$ python3 -q
>>> import numpy as np
>>> np.set_printoptions(precision=1, suppress=True, linewidth=200)
>>> def tidy(a):
...     return np.round(a, 1) + 0
... 
>>> X = np.loadtxt("x.csv", delimiter=",")
>>> X
array([[ 0.4,  0.9,  3.4,  0.3, -2.5,  1.1, -2.1],
       [ 1.7,  1.3,  3.5, -0.1, -0.4, -2.1,  1.9],
       [-4.8, -0.5, -0.6,  0. , -1. , -0.2, -0.8],
       [-0.7, -2.3, -1.6, -3.1, -1.6, -1.1, -1.7],
       [-1.9,  0.4,  0.7,  1.8,  0.7,  3.6,  1.9],
       [-0.2,  0.3,  3.3,  3.2,  0.5,  1.8,  0.5],
       [-2.6, -1. ,  2.4, -2.1,  1.1,  1.3,  2.1],
       [-0.1,  1.3,  3.7,  0.4,  2.4, -0.6,  1.8],
       [ 0.5, -0.3,  1.4, -1.6, -0.1, -0.9, -4.4],
       [-1.7, -2.4, -1.3,  3.4,  0. , -1.3,  1.3],
       [ 1.9, -1.2, -0.8, -2.1, -1.5, -0.7, -3.4]])
>>> vec = np.array([1, 0, 2, 0, 2, 2, 1])
>>> rhs = X @ vec
>>> c, lr = np.zeros(7), 1 / np.linalg.norm(X, 2) ** 2
>>> for i in range(25):
...     c -= lr * X.T @ (X @ c - rhs)
...     if i % 5 == 0: print(i, round(np.linalg.norm(X @ c - rhs), 1))
... 
0 8.9
5 3.8
10 2.3
15 1.5
20 1.0
>>> tidy(c)
array([0.9, 0.2, 2. , 0. , 1.9, 1.9, 1. ])
>>> vec = np.array([2, 1, 3, 1, 3, 3, 1])
>>> rhs = X @ vec
>>> tidy(rhs)
array([  5.9,   9.5, -16.3, -21.4,  15.3,  20.4,   8.2,  19.8,  -4.1,  -8.9, -11.9])
>>> try:
...     np.linalg.solve(X, rhs)
... except np.linalg.LinAlgError as e:
...     print("failed:", e)
... 
failed: Last 2 dimensions of the array must be square
>>> tidy(np.linalg.solve(X.T @ X, X.T @ rhs))
array([2., 1., 3., 1., 3., 3., 1.])
>>> rng = np.random.default_rng(82)
>>> rhs = rhs + 0.1 * rng.normal(size=11)
>>> tidy(rhs)
array([  6.1,   9.6, -16.2, -21.5,  15.2,  20.3,   8. ,  19.8,  -4. ,  -8.9, -11.9])
>>> c, *_ = np.linalg.lstsq(X, rhs)
>>> tidy(X.T @ (rhs - X @ c))
array([0., 0., 0., 0., 0., 0., 0.])
>>> print(c.round())
[2. 1. 3. 1. 3. 3. 1.]
>>> [round(float(np.linalg.norm(np.linalg.solve(X.T @ X + lam * np.eye(7), X.T @ rhs))), 2) for lam in (0, 1, 10, 100)]
[5.8, 5.61, 4.65, 2.28]
>>> B = np.c_[X[:, :2] @ np.array([[1, 5], [4, 3]]), np.array([2, 2, 3, 1, 1, 2, 0, 1, 0, 3, 2])]
>>> tidy(B)
array([[  4. ,   4.7,   2. ],
       [  6.9,  12.4,   2. ],
       [ -6.8, -25.5,   3. ],
       [ -9.9, -10.4,   1. ],
       [ -0.3,  -8.3,   1. ],
       [  1. ,  -0.1,   2. ],
       [ -6.6, -16. ,   0. ],
       [  5.1,   3.4,   1. ],
       [ -0.7,   1.6,   0. ],
       [-11.3, -15.7,   3. ],
       [ -2.9,   5.9,   2. ]])
>>> np.linalg.matrix_rank(np.c_[X, B])
np.int64(8)
>>> Uu, sv = np.linalg.svd(X)
Traceback (most recent call last):
  File "<python-input-25>", line 1, in <module>
    Uu, sv = np.linalg.svd(X)
    ^^^^^^
ValueError: too many values to unpack (expected 2)
>>> Uu, sv, Vt = np.linalg.svd(X, full_matrices=False)
>>> tidy(Vt @ Vt.T)
array([[1., 0., 0., 0., 0., 0., 0.],
       [0., 1., 0., 0., 0., 0., 0.],
       [0., 0., 1., 0., 0., 0., 0.],
       [0., 0., 0., 1., 0., 0., 0.],
       [0., 0., 0., 0., 1., 0., 0.],
       [0., 0., 0., 0., 0., 1., 0.],
       [0., 0., 0., 0., 0., 0., 1.]])
>>> print(tidy(sv))
[10.2  8.1  6.2  5.5  4.4  3.   2.7]
>>> np.abs(Uu[:, 0]).round(6).argmax()
np.int64(10)
>>> tidy(np.cumsum(sv ** 2) / np.sum(sv ** 2))
array([0.4, 0.6, 0.8, 0.9, 0.9, 1. , 1. ])
>>> (sv > 1e-8).sum()
np.int64(7)
>>> B = X / np.sqrt((X ** 2).mean(axis=1, keepdims=True))
>>> np.linalg.matrix_rank(X - X.mean(axis=1, keepdims=True))
np.int64(6)
>>> M = np.load("w.npy")
>>> tidy(M)
array([[-3.7, -0.4,  0.5,  0.3, -0.1,  1.6,  2.2, -1.5, -0.9],
       [-3.3, -0.7,  1.4, -0.7,  0.4,  0.8,  1.6, -1.7, -2.2],
       [ 2.9,  0.8, -1.7,  1.1, -0.6, -0.3, -1.1,  1.7,  2.7],
       [-3.1,  0.1, -0.6,  1.5, -0.6,  2.2,  2.4, -0.8,  0.9],
       [-3.6, -0.2,  0. ,  0.9, -0.3,  1.9,  2.4, -1.2, -0.1],
       [ 1.6, -0.6,  1.6, -2.1,  1. , -2.1, -1.9, -0.2, -2.4],
       [-3.5, -0.7,  1.2, -0.5,  0.3,  1. ,  1.7, -1.7, -2. ],
       [-1.3,  0.6, -1.7,  2.2, -1. ,  2. ,  1.8,  0.3,  2.6],
       [-3.1, -0.8,  1.6, -0.9,  0.6,  0.5,  1.3, -1.7, -2.5],
       [-1.1,  0.7, -1.8,  2.2, -1.1,  2. ,  1.6,  0.4,  2.7],
       [-3.1, -0.8,  1.5, -0.9,  0.5,  0.5,  1.3, -1.7, -2.4],
       [-3.1,  0.1, -0.6,  1.5, -0.6,  2.2,  2.4, -0.8,  0.9],
       [-0.7, -0.9,  2.1, -2.1,  1.1, -1.3, -0.6, -1.2, -3.2],
       [-0.2, -0.8,  2.1, -2.2,  1.1, -1.5, -0.9, -1. , -3.2],
       [ 2.3, -0.4,  1.3, -1.9,  0.9, -2.2, -2.2,  0.2, -1.9],
       [-3.6, -0.2,  0. ,  0.9, -0.3,  1.9,  2.4, -1.2, -0.1],
       [-1.6,  0.6, -1.6,  2.1, -1. ,  2.1,  1.9,  0.2,  2.4],
       [ 1.9, -0.5,  1.5, -2.1,  1. , -2.2, -2. ,  0. , -2.2],
       [ 1.8, -0.5,  1.5, -2.1,  1. , -2.2, -2. , -0.1, -2.3]])
>>> B = np.array([[4, 5, 4],
...     [6, 2, 9],
...     [6, 4, 0],
...     [5, 1, 1],
...     [5, 8, 5],
...     [9, 0, 4],
...     [5, 2, 4],
...     [7, 0, 1],
...     [9, 0, 3]])
>>> tidy(np.einsum("ij,ij->i", M, M))
array([25., 25., 25., 25., 25., 25., 25., 25., 25., 25., 25., 25., 25., 25., 25., 25., 25., 25., 25.])
